$ ipython --no-banner

In [1]: import numpy as np

In [2]: np.set_printoptions(precision=1, suppress=True, linewidth=120)

In [3]: rd = lambda a: np.round(a, 1) + 0

In [4]: W0 = np.load("out19.npy")

In [5]: W0
Out[5]: 
array([[ 1.,  2., -1.,  0., -2., -2., -2.,  1., -2., -3.,  0., -2.,  3.,  1.,  3.,  1.],
       [ 0.,  0.,  1.,  1., -2., -1.,  1., -3., -2.,  1., -1.,  0.,  1.,  2.,  0.,  1.],
       [-1., -1., -3., -1.,  2., -1.,  0., -2., -1.,  0., -1.,  0.,  2.,  2.,  0.,  2.],
       [ 0.,  2.,  1.,  3., -1., -3.,  1.,  1., -1., -2., -2.,  0.,  2.,  3.,  1.,  2.],
       [ 2.,  2.,  0.,  2., -1.,  3.,  3., -3., -1.,  2.,  2., -3.,  2.,  2.,  0.,  2.],
       [-2.,  0.,  1.,  1.,  3., -3.,  3., -2.,  3.,  0., -2., -2.,  1.,  3.,  3.,  2.],
       [-1., -3.,  3., -1., -1.,  1.,  3., -3.,  3., -1.,  0.,  1.,  3.,  0.,  0.,  3.],
       [-3., -2.,  2., -2.,  3., -3.,  1.,  1., -1., -2., -3.,  2.,  2.,  2.,  0.,  1.],
       [ 3.,  0.,  0., -3.,  2., -1.,  0.,  1.,  2.,  1., -1.,  3.,  3.,  1.,  2.,  3.],
       [-3.,  2.,  3.,  2., -1.,  2.,  3., -1., -2.,  2.,  3., -1.,  1.,  0.,  0.,  3.],
       [-1., -1., -3.,  2.,  0.,  0., -1., -1.,  2., -2., -2.,  1.,  0.,  3.,  1.,  3.],
       [ 3.,  0., -3.,  1., -3.,  2.,  3.,  2.,  0.,  0.,  2.,  3.,  3.,  0.,  3.,  2.],
       [ 0.,  0.,  0.,  0.,  0.,  0.,  0.,  0.,  0.,  0.,  0.,  0.,  2., -2., -2., -1.],
       [ 0.,  0.,  0.,  0.,  0.,  0.,  0.,  0.,  0.,  0.,  0.,  0.,  2., -5.,  5., -2.],
       [ 0.,  0.,  0.,  0.,  0.,  0.,  0.,  0.,  0.,  0.,  0.,  0., -3.,  2., -2., -3.],
       [ 0.,  0.,  0.,  0.,  0.,  0.,  0.,  0.,  0.,  0.,  0.,  0., -2., -2.,  3., -4.]])

In [6]: x0 = np.array([0, 0, 1, 0, 0, 0, 0, 3, 1, 2, 3, 2, 2, 2, 1, 3])

In [7]: y = W0 @ x0

In [8]: coef, lr = np.zeros(16), 1 / np.linalg.norm(W0, 2) ** 2

In [9]: for i in range(20):
   ...:     coef -= lr * W0.T @ (W0 @ coef - y)
   ...:     if i % 5 == 0: print(i, round(np.linalg.norm(W0 @ coef - y), 1))
   ...: 
0 24.7
5 9.6
10 5.3
15 3.5

In [10]: rd(np.linalg.cond(W0))
Out[10]: np.float64(196.5)
